$ python3 -q
>>> import numpy as np
>>> import numpy.linalg as la
>>> np.set_printoptions(precision=2, suppress=True, linewidth=140, floatmode="fixed")
>>> data = np.loadtxt("dump.csv", delimiter=",")
>>> data
array([[-46.78,  79.10, -57.87,  21.38],
       [-31.01,  54.27, -35.50,   8.00],
       [-16.56,  29.46, -14.76,  -1.78],
       [ -9.35,  15.74,  -4.81,  -4.31],
       [ -5.19,   7.32,  -0.13,  -3.73],
       [ -3.79,   4.63,   0.80,  -2.89],
       [ -0.31,   0.18,   0.20,  -0.15],
       [  0.76,  -0.35,  -0.52,   0.26],
       [  8.41,  -1.39,  -4.17,  -2.57],
       [  8.74,  -1.42,  -4.25,  -2.80],
       [  9.40,  -1.47,  -4.41,  -3.30],
       [ 18.27,  -2.55,  -5.14, -11.25],
       [ 35.59,  -6.18,  -2.55, -29.85],
       [ 37.30,  -6.62,  -2.12, -31.79],
       [ 41.80,  -7.84,  -0.90, -36.96],
       [ 43.28,  -8.25,  -0.47, -38.67],
       [ 48.81,  -9.88,   1.27, -45.14],
       [ 77.48, -19.64,  12.42, -79.65]])
>>> # rows and columns are dependent
>>> U, s, vt = la.svd(data)
>>> V = vt[:(s > 1e-8).sum()]
>>> rng = np.random.default_rng(0)
>>> x = data[5] + -3 * data[13] + rng.integers(2) * np.eye(4)[3]
>>> x
array([-115.68,   24.49,    7.16,   93.48])
>>> np.diag(V.T @ V)
array([0.77, 0.68, 0.72, 0.83])
>>> la.matrix_rank(np.vstack([data, x]))
np.int64(4)
>>> round(la.norm(x - V.T @ V @ x), 2)
np.float64(0.41)
>>> V.T @ V
array([[ 0.77, -0.27, -0.26, -0.20],
       [-0.27,  0.68, -0.30, -0.23],
       [-0.26, -0.30,  0.72, -0.22],
       [-0.20, -0.23, -0.22,  0.83]])
>>> rank = la.matrix_rank(data)
>>> rank
np.int64(3)
>>> null = la.svd(data)[2][rank:].T
>>> [int(la.matrix_rank(data[:i])) for i in range(1, len(data) + 1)]
[1, 2, 3, 3, 3, 3, 3, 3, 3, 3, 3, 3, 3, 3, 3, 3, 3, 3]
>>> np.allclose(data @ null, 0)
True
>>> null.shape
(4, 1)
>>> np.round(data @ null, 2) + 0
array([[0.00],
       [0.00],
       [0.00],
       [0.00],
       [0.00],
       [0.00],
       [0.00],
       [0.00],
       [0.00],
       [0.00],
       [0.00],
       [0.00],
       [0.00],
       [0.00],
       [0.00],
       [0.00],
       [0.00],
       [0.00]])
